$ python3 -q
>>> import numpy as np
>>> np.set_printoptions(precision=2, suppress=True, linewidth=200)
>>> r0 = np.array([-2, 2, -1])
>>> feats = np.array([np.roll(r0, i) for i in range(3)])
>>> print(feats)
[[-2  2 -1]
 [-1 -2  2]
 [ 2 -1 -2]]
>>> O, R = np.linalg.qr(feats)
>>> print(np.allclose(R.T @ R, feats.T @ feats))
True
>>> print(abs(R[0, 0]), round(np.linalg.norm(feats[:, 0]), 2))
3.0 3.0
>>> U, sigma, VT = np.linalg.svd(feats, full_matrices=False)
>>> print(np.round(U.T @ U, 2) + 0)
[[1. 0. 0.]
 [0. 1. 0.]
 [0. 0. 1.]]
>>> print(np.cumsum(sigma ** 2) / np.sum(sigma ** 2))
[0.48 0.96 1.  ]
>>> print(sigma)
[3.61 3.61 1.  ]
>>> print(U.shape, sigma.shape, VT.shape)
(3, 3) (3,) (3, 3)
>>> print(sigma / sigma[0])
[1.   1.   0.28]
>>> print((sigma > 1e-8).sum())
3
>>> print(round(np.sqrt((sigma ** 2).sum()), 2), round(np.linalg.norm(feats), 2))
5.2 5.2
>>> W0 = np.array([[27, 0, 3], [0, 14, -5], [3, -5, 17]])
>>> Lm = np.linalg.cholesky(W0)
>>> print(np.linalg.eigvalsh(W0).min() > 0)
True
>>> print(np.prod(np.diag(Lm)) ** 2, round(float(np.linalg.det(W0)), 2))
5625.0 5625.0
>>> print(Lm @ Lm.T)
[[27.  0.  3.]
 [ 0. 14. -5.]
 [ 3. -5. 17.]]
>>> print(round(float(np.linalg.norm(W0, 1)), 2), np.round(np.linalg.norm(W0, np.inf), 2))
30.0 30.0
>>> print(np.linalg.norm(W0, axis=0))
[27.17 14.87 17.97]
>>> U, sigma = np.linalg.svd(W0)
Traceback (most recent call last):
  File "<python-input-23>", line 1, in <module>
    U, sigma = np.linalg.svd(W0)
    ^^^^^^^^
ValueError: too many values to unpack (expected 2)
>>> U, sigma, VT = np.linalg.svd(W0, full_matrices=False)
>>> print(np.round(VT @ VT.T, 2) + 0)
[[1. 0. 0.]
 [0. 1. 0.]
 [0. 0. 1.]]
>>> print(sigma / sigma[0])
[1.   0.71 0.36]
>>> print((sigma > 1e-8).sum())
3
>>> r0 = np.array([0, 1, 0])
>>> other = W0 + np.outer(r0, np.eye(3)[0])
>>> print(np.linalg.matrix_rank(other - W0))
1
>>> print(np.linalg.matrix_rank(np.linalg.inv(other) - np.linalg.inv(W0), tol=1e-8))
1
>>> ev, V = np.linalg.eig(W0)
>>> print(np.sort(np.linalg.eigvals(np.linalg.inv(W0))))
[0.04 0.05 0.1 ]
>>> print(np.round(W0 @ V[:, 0] - ev[0] * V[:, 0], 2) + 0)
[0. 0. 0.]
>>> print(np.sort(np.linalg.eigvals(W0.T)))
[10.08 19.94 27.98]
>>> other = np.array([[-0.5, 0.0], [-2.6, 0.0], [0.0, 0.0], [0.2, -0.9]])
>>> C = np.array([[1.7, -1.7, 1.1], [-1.2, -0.6, 1.7]])
>>> E = other @ C
>>> print(E)
[[-0.85  0.85 -0.55]
 [-4.42  4.42 -2.86]
 [ 0.    0.    0.  ]
 [ 1.42  0.2  -1.31]]
>>> # rank 2
>>> U, sigma, VT = np.linalg.svd(E)
>>> print(sigma.round(2) + 0)
[7.   1.93 0.  ]
>>> other = U[:, :2] @ np.diag(sigma[:2]) @ VT[:2]
>>> print(np.round(np.linalg.norm(E - other, 2), 2), round(sigma[2], 2))
0.0 0.0
>>> print(other)
[[-0.85  0.85 -0.55]
 [-4.42  4.42 -2.86]
 [ 0.    0.    0.  ]
 [ 1.42  0.2  -1.31]]
>>> print(np.linalg.matrix_rank(other))
2
>>> print(np.round(np.abs(E - other).max(), 2))
0.0
>>> print(np.linalg.matrix_rank(E, rtol=0.05))
2
>>> U, sigma, VT = np.linalg.svd(E)
>>> V = VT[:(sigma > 1e-8).sum()]
>>> rng = np.random.default_rng(2066)
>>> x0 = E[3] + -2 * E[1] + rng.integers(2) * np.eye(3)[1]
>>> print(x0)
[10.26 -7.64  4.41]
>>> print(V.T @ V)
[[ 0.84 -0.29 -0.21]
 [-0.29  0.45 -0.4 ]
 [-0.21 -0.4   0.71]]
>>> print(np.linalg.matrix_rank(np.vstack([E, x0])))
3
